In [1]: import numpy as np

In [2]: from numpy import linalg as LA

In [3]: np.set_printoptions(precision=2, suppress=True, linewidth=140)

In [4]: tidy = lambda a: np.round(a, 2) + 0

In [5]: mat = np.load("run2.npy")

In [6]: print(mat)
[[ -1  -5  -5  -1  -5  -5]
 [  4  -5  -4   4  -5  -4]
 [  4   2   2   4   2   2]
 [ -2 -10 -10  -2 -10 -10]
 [  8 -10  -8   8 -10  -8]
 [  8   4   4   8   4   4]]

In [7]: U, s, Vt = LA.svd(mat, full_matrices=False)

In [8]: np.allclose(U * s @ Vt, mat)
Out[8]: True

In [9]: tidy(U.T @ U)
Out[9]: 
array([[1., 0., 0., 0., 0., 0.],
       [0., 1., 0., 0., 0., 0.],
       [0., 0., 1., 0., 0., 0.],
       [0., 0., 0., 1., 0., 0.],
       [0., 0., 0., 0., 1., 0.],
       [0., 0., 0., 0., 0., 1.]])

In [10]: np.abs(U[:, 0]).round(6).argmax()
Out[10]: np.int64(3)

In [11]: tidy(np.abs(Vt[0]))
Out[11]: array([0.08, 0.52, 0.47, 0.08, 0.52, 0.47])

In [12]: (s > 1e-8).sum()
Out[12]: np.int64(3)

In [13]: tidy(s / s[0])
Out[13]: array([1.  , 0.57, 0.03, 0.  , 0.  , 0.  ])

In [14]: tidy(Vt @ Vt.T)
Out[14]: 
array([[1., 0., 0., 0., 0., 0.],
       [0., 1., 0., 0., 0., 0.],
       [0., 0., 1., 0., 0., 0.],
       [0., 0., 0., 1., 0., 0.],
       [0., 0., 0., 0., 1., 0.],
       [0., 0., 0., 0., 0., 1.]])

In [15]: rk = LA.matrix_rank(mat)

In [16]: rk
Out[16]: np.int64(3)

In [17]: ns = LA.svd(mat)[2][rk:].T

In [18]: print([int(LA.matrix_rank(mat[:i])) for i in range(1, len(mat) + 1)])
[1, 2, 3, 3, 3, 3]

In [19]: np.allclose(mat @ ns, 0)
Out[19]: True

In [20]: U, s, Vt = LA.svd(mat)

In [21]: V = Vt[:(s > 1e-8).sum()]

In [22]: rng = np.random.default_rng(37325)

In [23]: x0 = mat[3] + 2 * mat[4] + rng.integers(2) * np.eye(6)[1]

In [24]: x0
Out[24]: array([ 14., -29., -26.,  14., -30., -26.])

In [25]: tidy(V.T @ V)
Out[25]: 
array([[0.5, 0. , 0. , 0.5, 0. , 0. ],
       [0. , 0.5, 0. , 0. , 0.5, 0. ],
       [0. , 0. , 0.5, 0. , 0. , 0.5],
       [0.5, 0. , 0. , 0.5, 0. , 0. ],
       [0. , 0.5, 0. , 0. , 0.5, 0. ],
       [0. , 0. , 0.5, 0. , 0. , 0.5]])

In [26]: np.allclose(V.T @ V @ x0, x0)
Out[26]: False

In [27]: print(LA.matrix_rank(np.vstack([mat, x0])))
4
